$ python3 -q
>>> import numpy as np
>>> np.set_printoptions(precision=2, suppress=True, linewidth=140, legacy="1.25")
>>> rnd = lambda a: np.round(a, 2) + 0
>>> F = np.loadtxt("test13.csv", delimiter=",")
>>> rnd(F)
array([[ 0.22,  0.16,  0.96],
       [-0.98,  0.04,  0.22],
       [ 0.  ,  0.99, -0.17]])
>>> x = np.array([-4, -1, -5])
>>> rnd(np.sort(np.abs(np.degrees(np.angle(np.linalg.eigvals(F))))))
array([ 56.9,  56.9, 180. ])
>>> x = np.array([1, -9, -8])
>>> target = F @ x
>>> coef, lr = np.zeros(3), 1 / np.linalg.norm(F, 2) ** 2
>>> for i in range(8):
...     coef -= lr * F.T @ (F @ coef - target)
...     if i % 2 == 0: print(i, round(np.linalg.norm(F @ coef - target), 2))
... 
0 0.0
2 0.0
4 0.0
6 0.0
>>> rnd(coef)
array([ 1., -9., -8.])
>>> print(rnd(np.linalg.cond(F)))
1.0
>>> rnd(F @ F.T)
array([[1., 0., 0.],
       [0., 1., 0.],
       [0., 0., 1.]])
>>> print(rnd(F.T @ F))
[[1. 0. 0.]
 [0. 1. 0.]
 [0. 0. 1.]]
>>> rnd(np.linalg.svd(F, compute_uv=False))
array([1., 1., 1.])
>>> rnd(np.linalg.pinv(F))
array([[ 0.22, -0.98,  0.  ],
       [ 0.16,  0.04,  0.99],
       [ 0.96,  0.22, -0.17]])
>>> u, v = F[1], F[2]
>>> u @ u
1.0
>>> rnd(u @ v)
0.0
>>> p = (u @ v) / (u @ u) * u
>>> print(rnd(np.outer(u, v)))
[[ 0.   -0.96  0.16]
 [ 0.    0.04 -0.01]
 [ 0.    0.22 -0.04]]
>>> rng = np.random.default_rng(902)
>>> labels = rng.permutation(3)
>>> print(labels)
[2 0 1]
>>> M2 = F[labels][:, labels]
>>> np.allclose(M2, F)
False
>>> rnd(np.trace(M2))
0.09
>>> rnd(np.linalg.det(M2)), rnd(np.linalg.det(F[labels]))
(-1.0, -1.0)
>>> print(rnd(np.diag(M2)))
[-0.17  0.22  0.04]
>>> rnd(M2)
array([[-0.17,  0.  ,  0.99],
       [ 0.96,  0.22,  0.16],
       [ 0.22, -0.98,  0.04]])
>>> X = np.load("run5.npy")
>>> print(X)
[[ 0.  0.  0.  0. -2. -2.]
 [ 0.  0.  0.  0.  0. -1.]
 [ 0.  0.  0.  0.  2.  2.]
 [ 0.  0.  0.  0.  2.  1.]
 [-2.  0.  2.  2.  0.  0.]
 [-2. -1.  2.  1.  0.  0.]]
>>> np.linalg.matrix_rank(X, rtol=0.1)
4
>>> rnd(np.linalg.norm(X, 2) / np.linalg.norm(X))
0.69
>>> rank = np.linalg.matrix_rank(X)
>>> rank
4
>>> ns = np.linalg.svd(X)[2][rank:].T
>>> [int(np.linalg.matrix_rank(np.delete(X, i, axis=0))) for i in range(6)]
[4, 4, 4, 4, 3, 3]
>>> ns.shape
(6, 2)
>>> np.linalg.matrix_rank(X.T @ X), np.linalg.matrix_rank(X @ X.T)
(4, 4)
